In [1]: import numpy as np

In [2]: from numpy import linalg as LA

In [3]: np.set_printoptions(suppress=True, linewidth=160)

In [4]: arr = np.load("block1.npy")

In [5]: print(arr.round(1) + 0)
[[-0.5  0.1 -0.4  0.3  0.7]
 [ 0.1  0.   0.   0.  -0.1]
 [ 0.6 -0.2  0.4 -0.4 -0.9]
 [-1.1  0.3 -0.8  0.6  1.6]
 [-1.6  0.5 -1.2  0.9  2.3]
 [-0.7  0.2 -0.5  0.4  1. ]]

In [6]: # null space of dimension 4

In [7]: LA.cond(arr) > 100
Out[7]: np.True_

In [8]: LA.matrix_rank(arr, rtol=0.1)
Out[8]: np.int64(1)

In [9]: out = arr / np.sqrt((arr ** 2).mean(axis=1, keepdims=True))

In [10]: np.round(arr - arr.mean(axis=1, keepdims=True), 1) + 0
Out[10]: 
array([[-0.5,  0.1, -0.4,  0.2,  0.6],
       [ 0.1,  0. ,  0.1,  0. , -0.1],
       [ 0.7, -0.1,  0.5, -0.3, -0.8],
       [-1.2,  0.2, -0.9,  0.5,  1.5],
       [-1.8,  0.3, -1.3,  0.7,  2.1],
       [-0.8,  0.1, -0.6,  0.3,  0.9]])

In [11]: W = np.array([[-3, -3], [1, -1], [-2, 2], [0, 2], [-3, 1]])

In [12]: c = np.array([0, 2])

In [13]: H = np.maximum(arr @ W + c, 0)

In [14]: LA.matrix_rank(H)
Out[14]: np.int64(2)

In [15]: np.round((H > 0).mean(axis=0), 1)
Out[15]: array([0.7, 0.8])

In [16]: cent = np.array([[-2, -1], [-2, 0]])

In [17]: W @ cent
Out[17]: 
array([[12,  3],
       [ 0, -1],
       [ 0,  2],
       [-4,  0],
       [ 4,  3]])

In [18]: (H @ cent).round(6).argmax(axis=1)
Out[18]: array([1, 1, 0, 1, 1, 1])

In [19]: Uu, sig, VT = LA.svd(arr)

In [20]: evecs = VT[:(sig > 1e-8).sum()]

In [21]: rng = np.random.default_rng(75)

In [22]: vec = arr[4] + -2 * arr[3] + rng.integers(2) * np.eye(5)[1]

In [23]: print(vec.round(1))
[ 0.6  0.8  0.5 -0.4 -0.9]

In [24]: np.round(np.diag(evecs.T @ evecs), 1) + 0
Out[24]: array([0.3, 0. , 0.1, 0.1, 0.5])

In [25]: round(LA.norm(vec - evecs.T @ evecs @ vec), 1)
Out[25]: np.float64(1.0)

In [26]: np.round(evecs.T @ evecs, 1) + 0
Out[26]: 
array([[ 0.3, -0.1,  0.2, -0.1, -0.4],
       [-0.1,  0. , -0.1,  0. ,  0.1],
       [ 0.2, -0.1,  0.1, -0.1, -0.3],
       [-0.1,  0. , -0.1,  0.1,  0.2],
       [-0.4,  0.1, -0.3,  0.2,  0.5]])

In [27]: LA.matrix_rank(np.vstack([arr, vec]))
Out[27]: np.int64(2)

In [28]: A = np.load("layer8.npy")

In [29]: print(A.round(1))
[[ 0.6 -0.2 -0.4 -0.4 -0.6]
 [-0.2  0.9 -0.2 -0.2 -0.2]
 [-0.4 -0.2  0.6 -0.4 -0.6]
 [-0.4 -0.2 -0.4  0.6 -0.6]
 [-0.6 -0.2 -0.6 -0.6  0.1]]

In [30]: # equal to its transpose

In [31]: hat = np.triu(np.array([[0, 9, 0, -8, 1],
    ...:     [0, -1, -6, -2, 2],
    ...:     [-9, -1, 6, 8, 9],
    ...:     [-9, -6, -7, 8, -2],
    ...:     [-4, 3, -7, 0, 5]]), 1) + np.eye(5)

In [32]: out = hat @ A @ LA.inv(hat)

In [33]: round(float(np.trace(out)), 1), np.trace(A)
Out[33]: (3.0, np.float64(3.0))

In [34]: np.round(LA.det(out), 1)
Out[34]: np.float64(-1.0)

In [35]: vec = np.array([1, 2, 0, 3, 3])

In [36]: 5 - LA.matrix_rank(A - np.eye(5), tol=1e-8)
Out[36]: np.int64(4)

In [37]: print(np.round(LA.norm(vec), 1), round(float(LA.norm(A @ vec)), 1))
4.8 4.8

In [38]: out = A + rng.integers(-2, 3, (5, 2)) @ rng.integers(-2, 3, (2, 5))

In [39]: print(out.round(1))
[[-1.4 -3.2 -0.4  0.6 -3.6]
 [-0.2  2.9 -8.2 -6.2 -2.2]
 [-0.4 -1.2  4.6  2.6  0.4]
 [ 1.6  2.8 -0.4 -0.4  2.4]
 [ 0.4 -0.2  5.4  3.4  3.1]]

In [40]: np.round(LA.svd(out - A, compute_uv=False), 1) + 0
Out[40]: array([13.9,  7.1,  0. ,  0. ,  0. ])

In [41]: np.abs(out - A).sum(axis=1)
Out[41]: array([ 9., 18.,  9.,  9., 14.])

In [42]: LA.matrix_rank(out - A, tol=1e-8)
Out[42]: np.int64(2)

In [43]: np.round(A @ A, 1) + 0
Out[43]: 
array([[1., 0., 0., 0., 0.],
       [0., 1., 0., 0., 0.],
       [0., 0., 1., 0., 0.],
       [0., 0., 0., 1., 0.],
       [0., 0., 0., 0., 1.]])

In [44]: np.allclose(A, A.T)
Out[44]: True

In [45]: np.round(np.abs(LA.eigvals(A)).max(), 1)
Out[45]: np.float64(1.0)

In [46]: np.round((A + A.T) / 2, 1)
Out[46]: 
array([[ 0.6, -0.2, -0.4, -0.4, -0.6],
       [-0.2,  0.9, -0.2, -0.2, -0.2],
       [-0.4, -0.2,  0.6, -0.4, -0.6],
       [-0.4, -0.2, -0.4,  0.6, -0.6],
       [-0.6, -0.2, -0.6, -0.6,  0.1]])

In [47]: feats = np.load("mat.npy")

In [48]: feats
Out[48]: 
array([[0, 1],
       [1, 0]])

In [49]: vals, evecs = LA.eig(feats)

In [50]: feats @ evecs[:, 0] - vals[0] * evecs[:, 0]
Out[50]: array([0., 0.])

In [51]: vals
Out[51]: array([ 1., -1.])

In [52]: np.prod(vals)
Out[52]: np.float64(-1.0)

In [53]: Q = feats.astype(float).copy()

In [54]: for j in range(2):
    ...:     Q[:, j] -= Q[:, :j] @ (Q[:, :j].T @ Q[:, j])
    ...:     Q[:, j] /= LA.norm(Q[:, j])
    ...: 

In [55]: Q
Out[55]: 
array([[0., 1.],
       [1., 0.]])

In [56]: Q.T @ feats
Out[56]: 
array([[1., 0.],
       [0., 1.]])

In [57]: K = np.load("test6.npy")

In [58]: K
Out[58]: 
array([[-3, -2, -1],
       [ 0,  1,  2],
       [ 3,  4,  5],
       [ 6,  7,  8],
       [ 9, 10, 11],
       [12, 13, 14]])

In [59]: Uu, sig, VT = LA.svd(K)

In [60]: np.argmax(sig[:-1] / (sig[1:] + 1e-6)) + 1
Out[60]: np.int64(2)

In [61]: out = Uu[:, :2] @ np.diag(sig[:2]) @ VT[:2]

In [62]: round(LA.norm(K - out) / LA.norm(K), 1)
Out[62]: np.float64(0.0)

In [63]: LA.matrix_rank(K, rtol=0.05)
Out[63]: np.int64(2)

In [64]: print(out.round(1) + 0)
[[-3. -2. -1.]
 [ 0.  1.  2.]
 [ 3.  4.  5.]
 [ 6.  7.  8.]
 [ 9. 10. 11.]
 [12. 13. 14.]]

In [65]: out = np.array([[2, 0, 2, 2], [2, 0, 0, 1], [1, 2, 0, 0], [2, 2, 0, 2]])

In [66]: mat = np.tril(out)

In [67]: mat
Out[67]: 
array([[2, 0, 0, 0],
       [2, 0, 0, 0],
       [1, 2, 0, 0],
       [2, 2, 0, 2]])

In [68]: # looks like rank 3

In [69]: np.prod(np.diag(mat)), round(LA.det(mat), 1)
Out[69]: (np.int64(0), np.float64(0.0))

In [70]: np.round(np.sort(LA.eigvals(mat)), 1)
Out[70]: array([0., 0., 2., 2.])

In [71]: mat @ mat
Out[71]: 
array([[ 4,  0,  0,  0],
       [ 4,  0,  0,  0],
       [ 6,  0,  0,  0],
       [12,  4,  0,  4]])

In [72]: m1 = np.load("run9.npy")

In [73]: m1.round(1)
Out[73]: 
array([[-0.1,  0.9, -0.4],
       [-0.1, -0.4, -0.9],
       [-1. , -0.1,  0.2]])

In [74]: lab = rng.permutation(3)

In [75]: lab
Out[75]: array([2, 1, 0])

In [76]: out = m1[lab][:, lab]

In [77]: np.round(np.diag(out), 1)
Out[77]: array([ 0.2, -0.4, -0.1])

In [78]: np.round(LA.svd(m1, compute_uv=False), 1)
Out[78]: array([1., 1., 1.])

In [79]: np.round(m1.sum(axis=1), 1)
Out[79]: array([ 0.3, -1.5, -0.9])

In [80]: m1.shape
Out[80]: (3, 3)

In [81]: np.round(m1.mean(axis=0), 1)
Out[81]: array([-0.4,  0.1, -0.4])

In [82]: print(np.unravel_index(np.abs(m1).argmax(), m1.shape))
(np.int64(2), np.int64(0))

In [83]: vec = np.array([2, 2, 3])

In [84]: target = m1 @ vec

In [85]: target.round(1)
Out[85]: array([ 0.3, -3.8, -1.5])

In [86]: np.round(LA.solve(m1.T, m1[2]), 1)
Out[86]: array([ 0., -0.,  1.])

In [87]: np.round(LA.solve(m1, target + m1[:, 0]), 1)
Out[87]: array([3., 2., 3.])

In [88]: np.round(LA.solve(m1, m1[:, 2]), 1)
Out[88]: array([-0.,  0.,  1.])

In [89]: print(np.round(LA.solve(m1, target), 1))
[2. 2. 3.]

In [90]: data = np.array([[-2.0, 0.0], [0.0, -2.0]])

In [91]: data
Out[91]: 
array([[-2.,  0.],
       [ 0., -2.]])

In [92]: gram = data.T @ data

In [93]: np.round(LA.svd(data, compute_uv=False) ** 2, 1)
Out[93]: array([4., 4.])

In [94]: np.allclose(gram, gram.T)
Out[94]: True

In [95]: print((data @ data.T).shape)
(2, 2)

In [96]: np.round(LA.eigvalsh(gram)[::-1], 1)
Out[96]: array([4., 4.])

In [97]: lab = rng.permutation(2)

In [98]: lab
Out[98]: array([0, 1])

In [99]: out = data[lab][:, lab]

In [100]: np.diag(out)
Out[100]: array([-2., -2.])

In [101]: np.round(np.sort(np.abs(LA.eigvals(out))), 1)
Out[101]: array([2., 2.])

In [102]: out
Out[102]: 
array([[-2.,  0.],
       [ 0., -2.]])

In [103]: np.allclose(out, data)
Out[103]: True

In [104]: np.round(LA.matrix_power(data - np.diag(np.diag(data)), 2), 1)
Out[104]: 
array([[0., 0.],
       [0., 0.]])

In [105]: data @ data
Out[105]: 
array([[4., 0.],
       [0., 4.]])

In [106]: Q = data.astype(float).copy()

In [107]: for j in range(2):
     ...:     Q[:, j] -= Q[:, :j] @ (Q[:, :j].T @ Q[:, j])
     ...:     Q[:, j] /= LA.norm(Q[:, j])
     ...: 

In [108]: Q.T @ data
Out[108]: 
array([[2., 0.],
       [0., 2.]])

In [109]: out = data + rng.integers(-2, 3, (2, 1)) @ rng.integers(-2, 3, (1, 2))

In [110]: out
Out[110]: 
array([[-2.,  0.],
       [ 0.,  2.]])

In [111]: np.round(LA.svd(out - data, compute_uv=False), 1)
Out[111]: array([4., 0.])

In [112]: np.abs(out - data).sum(axis=1)
Out[112]: array([0., 4.])

In [113]: F = np.load("arr.npy")

In [114]: F.round(1)
Out[114]: 
array([[ 0.7, -0.7],
       [ 0.7,  0.7]])

In [115]: # keeps lengths

In [116]: np.round((F - F.T) / 2, 1)
Out[116]: 
array([[ 0. , -0.7],
       [ 0.7,  0. ]])

In [117]: print(np.round((F + F.T) / 2, 1))
[[0.7 0. ]
 [0.  0.7]]

In [118]: round(float(LA.det(F)), 1)
Out[118]: 1.0

In [119]: print(np.round(F @ F, 1) + 0)
[[ 0. -1.]
 [ 1.  0.]]

In [120]: np.allclose(F, F.T)
Out[120]: False

In [121]: np.allclose(F @ F.T, F.T @ F)
Out[121]: True

In [122]: print(np.round(LA.matrix_power(F, 3), 1))
[[-0.7 -0.7]
 [ 0.7 -0.7]]

In [123]: out = F / LA.norm(F, axis=1, keepdims=True)

In [124]: gram = out @ out.T

In [125]: np.degrees(np.arccos(np.clip(gram[0, 1], -1, 1)))
Out[125]: np.float64(90.0)

In [126]: np.round(LA.norm(out, axis=1), 1)
Out[126]: array([1., 1.])

In [127]: out = F + rng.integers(-2, 3, (2, 1)) @ rng.integers(-2, 3, (1, 2))

In [128]: print(out.round(1))
[[1.7 1.3]
 [2.7 4.7]]

In [129]: np.round(out - F, 1)
Out[129]: 
array([[1., 2.],
       [2., 4.]])
